$ python3 -q
>>> import numpy as np
>>> np.set_printoptions(precision=3, suppress=True, linewidth=120)
>>> M = np.load("w.npy")
>>> M
array([[-0.6  , -1.9  , -1.2  , -0.5  ,  0.4  ,  1.4  ,  1.2  ,  0.4  ,  0.4  , -0.1  ],
       [-0.3  , -0.9  ,  0.1  , -0.7  ,  0.5  , -1.4  , -0.4  ,  0.5  ,  0.4  , -0.7  ],
       [-0.313, -0.917,  0.084, -0.722,  0.492, -1.403, -0.376,  0.524,  0.429, -0.698],
       [-0.3  ,  0.7  ,  0.6  , -0.1  ,  2.3  , -1.3  ,  0.2  ,  0.3  , -1.1  , -1.1  ]])
>>> t3 = np.stack([M, 2 * M, M[::-1]])
>>> np.linalg.matrix_rank(t3)
array([4, 4, 4])
>>> U, sig, Vt = np.linalg.svd(M)
>>> np.argmax(sig[:-1] / (sig[1:] + 1e-6)) + 1
np.int64(3)
>>> out = U[:, :3] @ np.diag(sig[:3]) @ Vt[:3]
>>> np.round(np.abs(M - out).max(), 3)
np.float64(0.01)
>>> np.linalg.matrix_rank(M, rtol=0.05)
np.int64(3)
>>> f = np.array([1, 2, 2, -3, 0, -1, 3, 0, 0, 1])
>>> arr = f[np.abs(np.subtract.outer(np.arange(10), np.arange(10)))]
>>> arr
array([[ 1,  2,  2, -3,  0, -1,  3,  0,  0,  1],
       [ 2,  1,  2,  2, -3,  0, -1,  3,  0,  0],
       [ 2,  2,  1,  2,  2, -3,  0, -1,  3,  0],
       [-3,  2,  2,  1,  2,  2, -3,  0, -1,  3],
       [ 0, -3,  2,  2,  1,  2,  2, -3,  0, -1],
       [-1,  0, -3,  2,  2,  1,  2,  2, -3,  0],
       [ 3, -1,  0, -3,  2,  2,  1,  2,  2, -3],
       [ 0,  3, -1,  0, -3,  2,  2,  1,  2,  2],
       [ 0,  0,  3, -1,  0, -3,  2,  2,  1,  2],
       [ 1,  0,  0,  3, -1,  0, -3,  2,  2,  1]])
>>> t = np.radians(120)
>>> r_ = np.eye(10)
>>> r_[8, 8] = r_[5, 5] = np.cos(t)
>>> r_[8, 5], r_[5, 8] = -np.sin(t), np.sin(t)
>>> r_
array([[ 1.   ,  0.   ,  0.   ,  0.   ,  0.   ,  0.   ,  0.   ,  0.   ,  0.   ,  0.   ],
       [ 0.   ,  1.   ,  0.   ,  0.   ,  0.   ,  0.   ,  0.   ,  0.   ,  0.   ,  0.   ],
       [ 0.   ,  0.   ,  1.   ,  0.   ,  0.   ,  0.   ,  0.   ,  0.   ,  0.   ,  0.   ],
       [ 0.   ,  0.   ,  0.   ,  1.   ,  0.   ,  0.   ,  0.   ,  0.   ,  0.   ,  0.   ],
       [ 0.   ,  0.   ,  0.   ,  0.   ,  1.   ,  0.   ,  0.   ,  0.   ,  0.   ,  0.   ],
       [ 0.   ,  0.   ,  0.   ,  0.   ,  0.   , -0.5  ,  0.   ,  0.   ,  0.866,  0.   ],
       [ 0.   ,  0.   ,  0.   ,  0.   ,  0.   ,  0.   ,  1.   ,  0.   ,  0.   ,  0.   ],
       [ 0.   ,  0.   ,  0.   ,  0.   ,  0.   ,  0.   ,  0.   ,  1.   ,  0.   ,  0.   ],
       [ 0.   ,  0.   ,  0.   ,  0.   ,  0.   , -0.866,  0.   ,  0.   , -0.5  ,  0.   ],
       [ 0.   ,  0.   ,  0.   ,  0.   ,  0.   ,  0.   ,  0.   ,  0.   ,  0.   ,  1.   ]])
>>> out = arr @ r_.T
>>> np.abs(out - arr).max(axis=0)
array([0.   , 0.   , 0.   , 0.   , 0.   , 7.098, 0.   , 0.   , 4.732, 0.   ])
>>> out
array([[ 1.   ,  2.   ,  2.   , -3.   ,  0.   ,  0.5  ,  3.   ,  0.   ,  0.866,  1.   ],
       [ 2.   ,  1.   ,  2.   ,  2.   , -3.   ,  0.   , -1.   ,  3.   ,  0.   ,  0.   ],
       [ 2.   ,  2.   ,  1.   ,  2.   ,  2.   ,  4.098,  0.   , -1.   ,  1.098,  0.   ],
       [-3.   ,  2.   ,  2.   ,  1.   ,  2.   , -1.866, -3.   ,  0.   , -1.232,  3.   ],
       [ 0.   , -3.   ,  2.   ,  2.   ,  1.   , -1.   ,  2.   , -3.   , -1.732, -1.   ],
       [-1.   ,  0.   , -3.   ,  2.   ,  2.   , -3.098,  2.   ,  2.   ,  0.634,  0.   ],
       [ 3.   , -1.   ,  0.   , -3.   ,  2.   ,  0.732,  1.   ,  2.   , -2.732, -3.   ],
       [ 0.   ,  3.   , -1.   ,  0.   , -3.   ,  0.732,  2.   ,  1.   , -2.732,  2.   ],
       [ 0.   ,  0.   ,  3.   , -1.   ,  0.   ,  2.366,  2.   ,  2.   ,  2.098,  2.   ],
       [ 1.   ,  0.   ,  0.   ,  3.   , -1.   ,  1.732, -3.   ,  2.   , -1.   ,  1.   ]])
>>> np.allclose(arr @ arr.T, out @ out.T)
True
>>> f = np.array([2, 2, 2, 1, 2, 1, 0, 1, 2, 2])
>>> out = arr + np.outer(f, np.eye(10)[5])
>>> np.linalg.matrix_rank(out - arr)
np.int64(1)
>>> np.round(np.linalg.eigvalsh(arr).min(), 3)
np.float64(-7.008)
>>> w, V = np.linalg.eigh(arr)
>>> x = np.array([-1, -2, -1, 0, 2, 0, 2, 2, -2, -2])
>>> np.linalg.eigvalsh(arr[1:, 1:])
array([-5.354, -5.248, -4.885, -4.713,  2.123,  4.52 ,  6.837,  6.987,  8.731])
>>> rng = np.random.default_rng(219)
>>> labels = rng.permutation(10)
>>> out = arr[:, labels] * rng.choice([-1, 1], 10)
>>> out
array([[ 1, -3,  1,  0,  0,  2,  2,  0,  3, -1],
       [ 0,  1,  0,  3,  3,  1,  2,  0, -2, -2],
       [ 0,  0,  3, -1, -2,  2,  1, -3, -2, -2],
       [ 3,  3, -2,  0, -2,  2,  2,  1, -1,  3],
       [-1, -2, -2, -3, -1, -3,  2,  0, -2,  0],
       [ 0, -2, -1,  2, -2,  0, -3,  3, -2,  1],
       [-3, -1, -2,  2, -2, -1,  0, -2,  3, -3],
       [ 2, -2, -2,  1,  3,  3, -1, -2,  0,  0],
       [ 2, -2,  3,  2,  0,  0,  3, -1,  1,  0],
       [ 1,  3,  0,  2,  1,  0,  0, -2, -3, -1]])
>>> U, _, Vt = np.linalg.svd(arr.T @ out)
>>> np.round(np.linalg.lstsq(arr, out)[0], 3) + 0
array([[ 0.,  0.,  0.,  0.,  0.,  0.,  0.,  0.,  0., -1.],
       [ 0.,  0.,  0.,  0.,  0.,  1.,  0.,  0.,  0.,  0.],
       [ 0.,  0.,  0.,  0.,  0.,  0.,  1.,  0.,  0.,  0.],
       [ 0.,  0.,  0.,  0.,  0.,  0.,  0.,  0., -1.,  0.],
       [ 0.,  0.,  0.,  0., -1.,  0.,  0.,  0.,  0.,  0.],
       [ 0.,  0., -1.,  0.,  0.,  0.,  0.,  0.,  0.,  0.],
       [ 0., -1.,  0.,  0.,  0.,  0.,  0.,  0.,  0.,  0.],
       [ 0.,  0.,  0.,  1.,  0.,  0.,  0.,  0.,  0.,  0.],
       [ 0.,  0.,  0.,  0.,  0.,  0.,  0., -1.,  0.,  0.],
       [ 1.,  0.,  0.,  0.,  0.,  0.,  0.,  0.,  0.,  0.]])
>>> J = np.loadtxt("data.csv", delimiter=",")
>>> J
array([[-0.98,  1.  , -1.  , -2.  ,  0.  ,  1.  ,  2.  ],
       [ 3.  ,  1.02,  1.  ,  2.  , -3.  , -1.  ,  1.  ],
       [-2.  ,  3.  , -1.98,  2.  , -3.  ,  0.  ,  3.  ],
       [ 2.  ,  3.  ,  1.  ,  1.02, -3.  ,  0.  ,  1.  ],
       [-1.  ,  0.  ,  1.  , -1.  ,  0.02,  1.  ,  2.  ],
       [-2.  , -1.  ,  2.  ,  0.  ,  0.  ,  1.02,  1.  ],
       [-1.  ,  1.  , -1.  , -2.  ,  0.  ,  1.  ,  2.02]])
>>> x = np.array([4, 5, 1, 2, 3, 4, 0])
>>> a = np.maximum(J @ x, 0)
>>> np.maximum(J @ x, 0) - np.maximum(-J @ x, 0)
array([ 0.08,  9.1 ,  0.02, 17.04, -0.94, -6.92,  0.  ])
>>> np.tanh(J @ x)
array([ 0.08 ,  1.   ,  0.02 ,  1.   , -0.735, -1.   ,  0.   ])
>>> a
array([ 0.08,  9.1 ,  0.02, 17.04,  0.  ,  0.  ,  0.  ])
>>> feats = np.array([[-2.0, 0.0, 3.0, -2.0],
...     [-2.0, -1.0, 3.0, -1.0],
...     [-2.0, -2.0, 3.0, 0.0],
...     [-2.0, -2.0, 1.0, 2.0]])
>>> P = np.triu(np.array([[-1, 0, -2, -2], [1, 2, 0, 0], [1, 2, -1, 2], [1, 2, 2, -1]]), 1) + np.eye(4)
>>> out = P @ feats @ np.linalg.inv(P)
>>> np.trace(out), np.trace(feats)
(np.float64(2.0), np.float64(2.0))
>>> np.linalg.matrix_rank(out)
np.int64(3)
>>> np.round(np.poly(out), 3) + 0
array([ 1., -2., -1.,  2.,  0.])
>>> P @ feats - feats @ P
array([[  8.,   8., -12., -14.],
       [  0.,   0.,  -4., -10.],
       [ -4.,  -4.,  -2.,  -6.],
       [  0.,   0.,  -4.,  -6.]])
>>> out
array([[ 6.,  8.,  7., -8.],
       [-2., -1., -1., -3.],
       [-6., -6., -7.,  6.],
       [-2., -2., -3.,  4.]])
>>> np.round(np.linalg.det(out), 3)
np.float64(0.0)
>>> W0 = np.array([[-0.1, 0.2, -0.7, -0.2, -0.9],
...     [0.4, -1.0, 0.0, -0.9, -0.3],
...     [0.5, 0.3, -0.1, -0.2, 0.2],
...     [-0.4, -0.5, -2.4, 0.3, -0.9],
...     [-0.6, -0.2, 1.3, 0.7, -1.0],
...     [0.7, -0.5, -1.1, -0.8, -0.9],
...     [-1.6, 0.2, -0.6, 0.2, -1.1],
...     [0.1, 0.1, -1.7, 0.0, 0.7]])
>>> W0
array([[-0.1,  0.2, -0.7, -0.2, -0.9],
       [ 0.4, -1. ,  0. , -0.9, -0.3],
       [ 0.5,  0.3, -0.1, -0.2,  0.2],
       [-0.4, -0.5, -2.4,  0.3, -0.9],
       [-0.6, -0.2,  1.3,  0.7, -1. ],
       [ 0.7, -0.5, -1.1, -0.8, -0.9],
       [-1.6,  0.2, -0.6,  0.2, -1.1],
       [ 0.1,  0.1, -1.7,  0. ,  0.7]])
>>> x = np.array([2, 5, 5, 2, 4])
>>> target = W0 @ x
>>> np.linalg.lstsq(W0, target)[0]
array([2., 5., 5., 2., 4.])
>>> np.round(np.linalg.pinv(W0) @ W0, 3) + 0
array([[1., 0., 0., 0., 0.],
       [0., 1., 0., 0., 0.],
       [0., 0., 1., 0., 0.],
       [0., 0., 0., 1., 0.],
       [0., 0., 0., 0., 1.]])
>>> target
array([ -6.7,  -7.2,   2.4, -18.3,   1.7, -11.8,  -9.2,  -5. ])
>>> target = target + 0.05 * rng.normal(size=8)
>>> target
array([ -6.714,  -7.248,   2.46 , -18.347,   1.668, -11.812,  -9.156,  -5.01 ])
>>> c, *_ = np.linalg.lstsq(W0, target)
>>> np.round(np.linalg.norm(target - W0 @ c), 3)
np.float64(0.056)
